% ipython --no-banner

In [1]: import numpy as np

In [2]: np.set_printoptions(precision=1, suppress=True, linewidth=100, floatmode="fixed")

In [3]: rnd = lambda a: np.round(a, 1) + 0

In [4]: M = np.load("data.npy")

In [5]: rnd(M)
Out[5]: 
array([[ -3.1,  -4.3,   1.1,   5.6,  10.2,   0.6,   6.7,  -5.5,   3.9,  -1.5,  -9.8,  -6.8,  -0.6],
       [  0.0,  -2.6,  -0.9,   6.9,   9.1,   2.1,   6.8,  -5.1,   4.7,  -0.5, -11.3,  -5.8,  -0.4],
       [  2.8,   4.1,  -0.9,  -5.7, -10.2,  -0.8,  -6.7,   5.5,  -4.0,   1.5,   9.9,   6.7,   0.6],
       [ -4.8,  -5.2,   2.3,   4.6,  10.6,  -0.3,   6.4,  -5.5,   3.4,  -2.2,  -8.5,  -7.1,  -0.7],
       [ -6.1,  -1.4,   4.8,  -8.1,  -4.9,  -4.7,  -5.7,   3.3,  -5.2,  -1.8,  12.1,   2.7,   0.0],
       [ 11.3,   7.4,  -7.1,   1.9,  -8.2,   4.7,  -2.4,   3.6,   0.7,   4.3,  -0.9,   6.1,   0.8],
       [ -8.1,  -2.9,   6.0,  -7.9,  -2.8,  -5.4,  -4.7,   2.3,  -5.0,  -2.6,  11.4,   1.2,  -0.2],
       [  4.4,   0.2,  -3.8,   8.0,   6.3,   4.1,   6.2,  -4.0,   5.2,   1.2, -12.2,  -3.7,  -0.1],
       [ -7.4,  -6.4,   4.1,   2.7,  10.6,  -1.8,   5.5,  -5.3,   2.2,  -3.1,  -6.0,  -7.3,  -0.8],
       [-10.4,  -7.3,   6.3,  -0.3,   9.4,  -3.8,   3.6,  -4.3,   0.3,  -4.0,  -1.5,  -6.8,  -0.8],
       [ 10.6,   7.4,  -6.5,   0.6,  -9.2,   4.0,  -3.4,   4.2,  -0.1,   4.1,   1.1,   6.6,   0.8],
       [ 11.1,   5.6,  -7.6,   6.4,  -2.1,   6.0,   2.0,   0.2,   3.7,   3.9,  -8.2,   2.2,   0.5],
       [  7.5,   6.4,  -4.1,  -2.7, -10.6,   1.8,  -5.5,   5.3,  -2.2,   3.1,   6.0,   7.3,   0.8],
       [  7.0,   2.1,  -5.4,   8.1,   4.0,   5.1,   5.3,  -2.9,   5.1,   2.2, -11.8,  -2.0,   0.1],
       [  8.3,   3.0,  -6.1,   7.9,   2.6,   5.5,   4.6,  -2.2,   4.9,   2.7, -11.3,  -1.0,   0.2],
       [ -8.6,  -6.8,   4.9,   1.7,  10.4,  -2.6,   5.0,  -5.1,   1.6,  -3.4,  -4.6,  -7.3,  -0.8],
       [ 11.8,   6.7,  -7.8,   4.8,  -4.8,   5.8,   0.2,   1.6,   2.7,   4.3,  -5.5,   4.0,   0.7],
       [ 11.6,   6.4,  -7.8,   5.5,  -3.8,   5.9,   0.9,   1.1,   3.1,   4.2,  -6.6,   3.3,   0.6],
       [  9.3,   7.0,  -5.5,  -1.0, -10.1,   3.0,  -4.5,   4.8,  -1.2,   3.7,   3.5,   7.1,   0.8],
       [-11.5,  -6.2,   7.8,  -5.7,   3.4,  -5.9,  -1.2,  -0.9,  -3.3,  -4.1,   7.0,  -3.0,  -0.6],
       [-11.6,  -6.3,   7.8,  -5.5,   3.8,  -5.9,  -1.0,  -1.1,  -3.1,  -4.2,   6.6,  -3.3,  -0.6],
       [ -6.5,  -1.6,   5.0,  -8.1,  -4.6,  -4.9,  -5.5,   3.2,  -5.2,  -2.0,  12.0,   2.4,  -0.1],
       [ -4.2,  -0.1,   3.7,  -7.9,  -6.5,  -4.0,  -6.2,   4.1,  -5.2,  -1.1,  12.2,   3.8,   0.1],
       [ 11.7,   7.3,  -7.5,   3.1,  -7.0,   5.2,  -1.4,   2.8,   1.5,   4.4,  -2.8,   5.3,   0.8],
       [ 11.4,   7.4,  -7.2,   2.2,  -7.9,   4.8,  -2.2,   3.4,   0.9,   4.3,  -1.4,   5.9,   0.8],
       [  3.6,   4.6,  -1.5,  -5.3, -10.4,  -0.4,  -6.6,   5.5,  -3.8,   1.7,   9.4,   6.9,   0.6],
       [ -9.5,  -7.1,   5.6,   0.7,  10.0,  -3.2,   4.4,  -4.7,   1.0,  -3.7,  -3.1,  -7.1,  -0.8],
       [  0.3,   2.7,   0.8,  -6.8,  -9.2,  -2.0,  -6.8,   5.2,  -4.6,   0.6,  11.2,   5.9,   0.4],
       [ -2.5,   1.0,   2.6,  -7.6,  -7.7,  -3.3,  -6.6,   4.6,  -5.1,  -0.5,  12.1,   4.7,   0.2],
       [ 10.3,   4.8,  -7.2,   7.1,  -0.4,   5.9,   3.1,  -0.7,   4.3,   3.5,  -9.6,   1.0,   0.4],
       [-11.8,  -7.0,   7.7,  -4.1,   5.8,  -5.6,   0.5,  -2.2,  -2.2,  -4.4,   4.4,  -4.6,  -0.7],
       [  1.5,  -1.7,  -1.9,   7.4,   8.3,   2.8,   6.7,  -4.8,   4.9,   0.1, -11.8,  -5.2,  -0.3],
       [-11.3,  -5.8,   7.7,  -6.2,   2.5,  -6.0,  -1.8,  -0.4,  -3.6,  -4.0,   7.9,  -2.5,  -0.6],
       [-11.8,  -7.2,   7.6,  -3.3,   6.7,  -5.3,   1.2,  -2.7,  -1.7,  -4.4,   3.1,  -5.2,  -0.8],
       [ -8.7,  -6.8,   5.0,   1.6,  10.3,  -2.6,   4.9,  -5.0,   1.6,  -3.5,  -4.4,  -7.3,  -0.8],
       [  6.7,   6.1,  -3.6,  -3.3, -10.7,   1.4,  -5.8,   5.4,  -2.6,   2.8,   6.8,   7.3,   0.7],
       [-11.7,  -7.2,   7.6,  -3.3,   6.8,  -5.3,   1.2,  -2.7,  -1.6,  -4.4,   3.0,  -5.2,  -0.8],
       [-11.2,  -5.7,   7.6,  -6.3,   2.3,  -6.0,  -1.9,  -0.3,  -3.7,  -4.0,   8.0,  -2.3,  -0.5],
       [  6.4,   1.6,  -5.0,   8.1,   4.6,   4.8,   5.5,  -3.2,   5.2,   2.0, -12.0,  -2.5,   0.0],
       [-11.6,  -7.4,   7.4,  -2.6,   7.5,  -5.0,   1.8,  -3.2,  -1.2,  -4.3,   2.0,  -5.7,  -0.8],
       [  3.7,  -0.3,  -3.3,   7.9,   6.9,   3.8,   6.4,  -4.2,   5.2,   0.9, -12.2,  -4.1,  -0.2],
       [ -8.7,  -6.9,   5.1,   1.5,  10.3,  -2.7,   4.9,  -5.0,   1.5,  -3.5,  -4.3,  -7.2,  -0.8],
       [  8.5,   3.2,  -6.2,   7.8,   2.3,   5.5,   4.5,  -2.1,   4.9,   2.8, -11.2,  -0.8,   0.2],
       [ -2.5,   1.1,   2.5,  -7.6,  -7.7,  -3.3,  -6.6,   4.6,  -5.1,  -0.5,  12.0,   4.8,   0.2],
       [ 11.5,   7.4,  -7.3,   2.4,  -7.7,   4.9,  -2.1,   3.3,   1.0,   4.3,  -1.6,   5.8,   0.8],
       [ 11.4,   7.4,  -7.2,   2.2,  -7.9,   4.8,  -2.2,   3.4,   0.9,   4.3,  -1.3,   5.9,   0.8],
       [ -8.9,  -3.6,   6.5,  -7.7,  -1.7,  -5.6,  -4.2,   1.8,  -4.8,  -3.0,  10.9,   0.4,  -0.3],
       [  6.6,   1.7,  -5.1,   8.1,   4.4,   4.9,   5.5,  -3.1,   5.2,   2.0, -12.0,  -2.3,   0.1],
       [  7.9,   6.6,  -4.5,  -2.3, -10.5,   2.1,  -5.3,   5.2,  -2.0,   3.2,   5.4,   7.3,   0.8]])

In [6]: rank = np.linalg.matrix_rank(M)

In [7]: rank
Out[7]: np.int64(2)

In [8]: ns = np.linalg.svd(M)[2][rank:].T

In [9]: [int(np.linalg.matrix_rank(M[:, :j + 1])) for j in range(13)]
Out[9]: [1, 2, 2, 2, 2, 2, 2, 2, 2, 2, 2, 2, 2]

In [10]: np.allclose(M @ ns, 0)
Out[10]: True

In [11]: ns.shape
Out[11]: (13, 11)
